In [1]: import numpy as np

In [2]: import numpy.linalg as la

In [3]: np.set_printoptions(suppress=True, linewidth=120)

In [4]: arr = np.load("data.npy")

In [5]: print(arr)
[[  2.74   0.1    2.81]
 [ -0.28 -24.71  12.69]
 [ -6.76   9.66 -13.25]
 [  2.7   -7.32   3.32]
 [ -6.47  -0.45  -6.04]
 [ -1.56  30.48 -16.92]
 [ -4.41   3.88  -6.73]
 [ -1.81  16.33 -10.76]
 [ -5.01  -4.43  -4.44]
 [ -1.25   5.73  -4.44]
 [ -2.48  -7.18   2.98]
 [ -3.2   30.95 -18.63]
 [ -0.92 -28.7   14.64]
 [-11.78  28.09 -26.44]
 [  3.26   7.53  -0.71]
 [  3.51  -2.65   1.82]
 [  1.75 -11.61   6.94]
 [  4.74 -13.93  12.88]
 [  0.55  -6.9    3.47]
 [  4.31 -11.36  10.67]
 [  0.2   -2.93   0.91]
 [ -0.85 -23.87  11.92]
 [  0.67  -4.74   4.6 ]
 [  0.02 -15.85   7.19]
 [  1.39  -2.88   3.56]
 [ -3.52  15.39 -11.75]
 [ -0.96 -13.96   6.38]
 [  1.73 -24.14  14.86]
 [  2.17 -15.92  11.41]
 [  0.69   5.16  -2.51]
 [ -0.58   2.82  -1.48]
 [  5.1  -13.48  12.45]]

In [6]: r0 = np.array([3, 2])

In [7]: print(np.round(np.correlate(arr[0], arr[17], "full"), 2))
[ 35.29 -36.88  47.79 -38.67  13.32]

In [8]: print(np.round(np.convolve(arr[0], r0), 2))
[8.22 5.78 8.63 5.62]

In [9]: P = arr @ la.solve(arr.T @ arr, arr.T)

In [10]: print(np.allclose(P @ P, P))
True

In [11]: print(np.round(np.trace(P), 2))
3.0

In [12]: print(np.round(la.eigvalsh(P), 2) + 0)
[0. 0. 0. 0. 0. 0. 0. 0. 0. 0. 0. 0. 0. 0. 0. 0. 0. 0. 0. 0. 0. 0. 0. 0. 0. 0. 0. 0. 0. 1. 1. 1.]
